$ python3 -q
>>> import numpy as np
>>> np.set_printoptions(precision=2, suppress=True, linewidth=140, sign=" ")
>>> def rnd(a):
...     return np.round(a, 2) + 0
... 
>>> A = np.loadtxt("test12.csv", delimiter=",")
>>> A
array([[ 0.96, -0.72,  0.04],
       [ 0.98,  0.44, -0.35],
       [ 0.92,  0.16, -0.2 ],
       [ 0.24, -0.99,  0.59],
       [-0.99, -0.73,  0.48],
       [-0.81, -0.56,  0.27],
       [ 0.92, -0.56,  0.  ],
       [-0.88, -0.6 ,  0.31],
       [ 0.99, -0.98,  0.31],
       [ 0.69, -0.02, -0.08],
       [-0.93,  0.89, -0.2 ],
       [-1.  , -0.75,  0.54],
       [-0.93,  0.04,  0.16],
       [ 0.24, -0.87,  0.31],
       [-1.  , -0.18,  0.38],
       [-0.91,  0.71, -0.08]])
>>> proj = A @ np.linalg.solve(A.T @ A, A.T)
>>> rnd(np.linalg.eigvalsh(proj))
array([ 0.,  0.,  0.,  0.,  0.,  0.,  0.,  0.,  0.,  0.,  0.,  0.,  0.,  1.,  1.,  1.])
>>> rnd(np.diag(proj))
array([ 0.22,  0.12,  0.09,  0.54,  0.18,  0.23,  0.15,  0.23,  0.25,  0.05,  0.17,  0.2 ,  0.07,  0.11,  0.23,  0.16])
>>> np.allclose(proj @ proj, proj)
True
>>> cen = (A - A.mean(axis=0)) / A.std(axis=0)
>>> np.argwhere(np.abs(cen) > 2)
array([[ 10,   1]])
>>> rnd(cen.std(axis=0))
array([ 1.,  1.,  1.])
>>> beta = np.linalg.lstsq(np.delete(cen, 2, axis=1), cen[:, 2])[0]
>>> rnd(beta)
array([-0.56, -0.88])
>>> C2 = np.cov(A, rowvar=False)
>>> rnd(np.corrcoef(A[:, 1], A[:, 0])[0, 1])
np.float64(-0.17)
>>> rnd(np.corrcoef(A.T))
array([[ 1.  , -0.17, -0.41],
       [-0.17,  1.  , -0.78],
       [-0.41, -0.78,  1.  ]])
>>> C2.shape
(3, 3)
>>> rnd(A.std(axis=0))
array([ 0.87,  0.58,  0.28])
>>> rnd(np.linalg.norm(A, axis=0))
array([ 3.48,  2.62,  1.27])
>>> rnd(np.linalg.norm(A[15] - A[0]))
np.float64(2.36)
>>> rnd(np.linalg.norm(A, "nuc"))
np.float64(6.67)
>>> rnd(np.linalg.norm(A) ** 2 / np.linalg.norm(A, 2) ** 2)
np.float64(1.65)
>>> W1 = np.array([[5, 3, 1], [3, 0, 1], [5, 0, 3]])
>>> beta = np.array([0, -7, -9])
>>> H = np.maximum(A @ W1 + beta, 0)
>>> (H > 0).astype(int)
array([[ 1,  0,  0],
       [ 1,  0,  0],
       [ 1,  0,  0],
       [ 1,  0,  0],
       [ 0,  0,  0],
       [ 0,  0,  0],
       [ 1,  0,  0],
       [ 0,  0,  0],
       [ 1,  0,  0],
       [ 1,  0,  0],
       [ 0,  0,  0],
       [ 0,  0,  0],
       [ 0,  0,  0],
       [ 1,  0,  0],
       [ 0,  0,  0],
       [ 0,  0,  0]])
>>> np.linalg.matrix_rank(H)
np.int64(1)
>>> rnd(H)
array([[ 2.84,  0.  ,  0.  ],
       [ 4.47,  0.  ,  0.  ],
       [ 4.08,  0.  ,  0.  ],
       [ 1.18,  0.  ,  0.  ],
       [ 0.  ,  0.  ,  0.  ],
       [ 0.  ,  0.  ,  0.  ],
       [ 2.92,  0.  ,  0.  ],
       [ 0.  ,  0.  ,  0.  ],
       [ 3.56,  0.  ,  0.  ],
       [ 2.99,  0.  ,  0.  ],
       [ 0.  ,  0.  ,  0.  ],
       [ 0.  ,  0.  ,  0.  ],
       [ 0.  ,  0.  ,  0.  ],
       [ 0.14,  0.  ,  0.  ],
       [ 0.  ,  0.  ,  0.  ],
       [ 0.  ,  0.  ,  0.  ]])
>>> Z = np.array([[0, 0, 2], [0, 0, 0], [2, 0, 1]])
>>> W1 @ Z
array([[  2,   0,  11],
       [  2,   0,   7],
       [  6,   0,  13]])
>>> rnd(H @ Z)
array([[ 0.  ,  0.  ,  5.68],
       [ 0.  ,  0.  ,  8.94],
       [ 0.  ,  0.  ,  8.16],
       [ 0.  ,  0.  ,  2.36],
       [ 0.  ,  0.  ,  0.  ],
       [ 0.  ,  0.  ,  0.  ],
       [ 0.  ,  0.  ,  5.84],
       [ 0.  ,  0.  ,  0.  ],
       [ 0.  ,  0.  ,  7.12],
       [ 0.  ,  0.  ,  5.98],
       [ 0.  ,  0.  ,  0.  ],
       [ 0.  ,  0.  ,  0.  ],
       [ 0.  ,  0.  ,  0.  ],
       [ 0.  ,  0.  ,  0.28],
       [ 0.  ,  0.  ,  0.  ],
       [ 0.  ,  0.  ,  0.  ]])
>>> (H @ Z).round(6).argmax(axis=1)
array([ 2,  2,  2,  2,  0,  0,  2,  0,  2,  2,  0,  0,  0,  2,  0,  0])
